% ipython --no-banner

In [1]: import numpy as np

In [2]: np.set_printoptions(precision=3, suppress=True, linewidth=120, sign=" ")

In [3]: M = np.diag(np.array([3, 3, 3, 3, 2, 1, 2, 2, 0, 3, 3, 1, 1, 3]))

In [4]: print(M)
[[ 3  0  0  0  0  0  0  0  0  0  0  0  0  0]
 [ 0  3  0  0  0  0  0  0  0  0  0  0  0  0]
 [ 0  0  3  0  0  0  0  0  0  0  0  0  0  0]
 [ 0  0  0  3  0  0  0  0  0  0  0  0  0  0]
 [ 0  0  0  0  2  0  0  0  0  0  0  0  0  0]
 [ 0  0  0  0  0  1  0  0  0  0  0  0  0  0]
 [ 0  0  0  0  0  0  2  0  0  0  0  0  0  0]
 [ 0  0  0  0  0  0  0  2  0  0  0  0  0  0]
 [ 0  0  0  0  0  0  0  0  0  0  0  0  0  0]
 [ 0  0  0  0  0  0  0  0  0  3  0  0  0  0]
 [ 0  0  0  0  0  0  0  0  0  0  3  0  0  0]
 [ 0  0  0  0  0  0  0  0  0  0  0  1  0  0]
 [ 0  0  0  0  0  0  0  0  0  0  0  0  1  0]
 [ 0  0  0  0  0  0  0  0  0  0  0  0  0  3]]

In [5]: U, sig, VT = np.linalg.svd(M)

In [6]: print(sig)
[ 3.  3.  3.  3.  3.  3.  3.  2.  2.  2.  1.  1.  1.  0.]

In [7]: print(np.argmax(sig[:-1] / (sig[1:] + 1e-6)) + 1)
13

In [8]: out = U[:, :13] @ np.diag(sig[:13]) @ VT[:13]

In [9]: print(np.linalg.matrix_rank(M, rtol=0.05))
13

In [10]: print(np.abs(M - out).max())
0.0

In [11]: print(round(np.linalg.norm(M - out) / np.linalg.norm(M), 3))
0.0

In [12]: print(np.prod(np.diag(M)), round(float(np.linalg.det(M)), 3))
0 0.0

In [13]: print(np.linalg.matrix_rank(M - M[0, 0] * np.eye(14)))
7

In [14]: print([int(np.linalg.matrix_rank(np.linalg.matrix_power(M, p))) for p in range(1, 15)])
[13, 13, 13, 13, 13, 13, 13, 13, 13, 13, 13, 13, 13, 13]

In [15]: print(np.linalg.cond(M) > 100)
True

In [16]: print(np.argsort(-np.linalg.norm(M, axis=0).round(6), kind="stable")[:3])
[ 0  1  2]

In [17]: print(np.linalg.matrix_rank(M, rtol=0.1))
13

In [18]: print(round(float(np.linalg.norm(M, 2) / np.linalg.norm(M)), 3))
0.34

In [19]: W = np.array([[2, 3, 2],
    ...:     [1, 1, 2],
    ...:     [1, 0, 0],
    ...:     [0, 3, 2],
    ...:     [2, 1, 3],
    ...:     [3, 0, 3],
    ...:     [1, 3, 0],
    ...:     [3, 3, 3],
    ...:     [3, 3, 0],
    ...:     [1, 2, 0],
    ...:     [3, 0, 0],
    ...:     [1, 2, 1],
    ...:     [0, 0, 1],
    ...:     [3, 2, 3]])

In [20]: coef = np.array([-1, 0, -2])

In [21]: H = np.maximum(M @ W + coef, 0)

In [22]: print((H > 0).mean(axis=0))
[ 0.714  0.643  0.5  ]

In [23]: print(np.linalg.matrix_rank(H))
3

In [24]: Z = np.array([[-3, -2, -3], [4, -5, -4], [-5, 1, 1]])

In [25]: print(W @ Z)
[[ -4 -17 -16]
 [ -9  -5  -5]
 [ -3  -2  -3]
 [  2 -13 -10]
 [-17  -6  -7]
 [-24  -3  -6]
 [  9 -17 -15]
 [-12 -18 -18]
 [  3 -21 -21]
 [  5 -12 -11]
 [ -9  -6  -9]
 [  0 -11 -10]
 [ -5   1   1]
 [-16 -13 -14]]

In [26]: print((H @ Z).round(6).argmax(axis=1))
[ 0  0  1  0  1  1  0  0  0  0  1  0  0  0]

In [27]: E = np.load("block16.npy")

In [28]: print(E)
[[ 3. -3. -2.  0.]
 [ 0. -3. -2.  0.]
 [-1. -1. -1.  0.]
 [ 0.  0.  0.  0.]]

In [29]: print(round(np.linalg.norm(E, 2) / np.linalg.norm(E), 3))
0.917

In [30]: print([round(float(x), 3) for x in np.linalg.svd(E, compute_uv=False)[:3]])
[5.654, 2.446, 0.217]

In [31]: U, sig, VT = np.linalg.svd(E)

In [32]: print(sig)
[ 5.654  2.446  0.217  0.   ]

In [33]: out = U[:, :3] @ np.diag(sig[:3]) @ VT[:3]

In [34]: print(np.linalg.matrix_rank(E, rtol=0.05))
2

In [35]: print(np.round(np.abs(E - out).max(), 3))
0.0

In [36]: print(np.round(np.linalg.norm(E - out, 2), 3), sig[3])
0.0 0.0

In [37]: print(out.round(3) + 0)
[[ 3. -3. -2.  0.]
 [ 0. -3. -2.  0.]
 [-1. -1. -1.  0.]
 [ 0.  0.  0.  0.]]

In [38]: out = np.array([[0, 3], [1, 1], [1, 2], [2, 1]])

In [39]: print(np.einsum("ij,ij->i", E, E))
[ 22.  13.   3.   0.]

In [40]: print(out.T @ E.T)
[[-5. -5. -2.  0.]
 [ 2. -7. -6.  0.]]

In [41]: print(E @ out)
[[-5.  2.]
 [-5. -7.]
 [-2. -6.]
 [ 0.  0.]]

In [42]: print(np.einsum("ij->j", E))
[ 2. -7. -5.  0.]

In [43]: print(np.linalg.matrix_rank(np.vstack([E, out.T])))
4

In [44]: print(np.vstack([E, out.T]).shape)
(6, 4)

In [45]: print(np.einsum("ik,kj->ij", E, out))
[[-5.  2.]
 [-5. -7.]
 [-2. -6.]
 [ 0.  0.]]
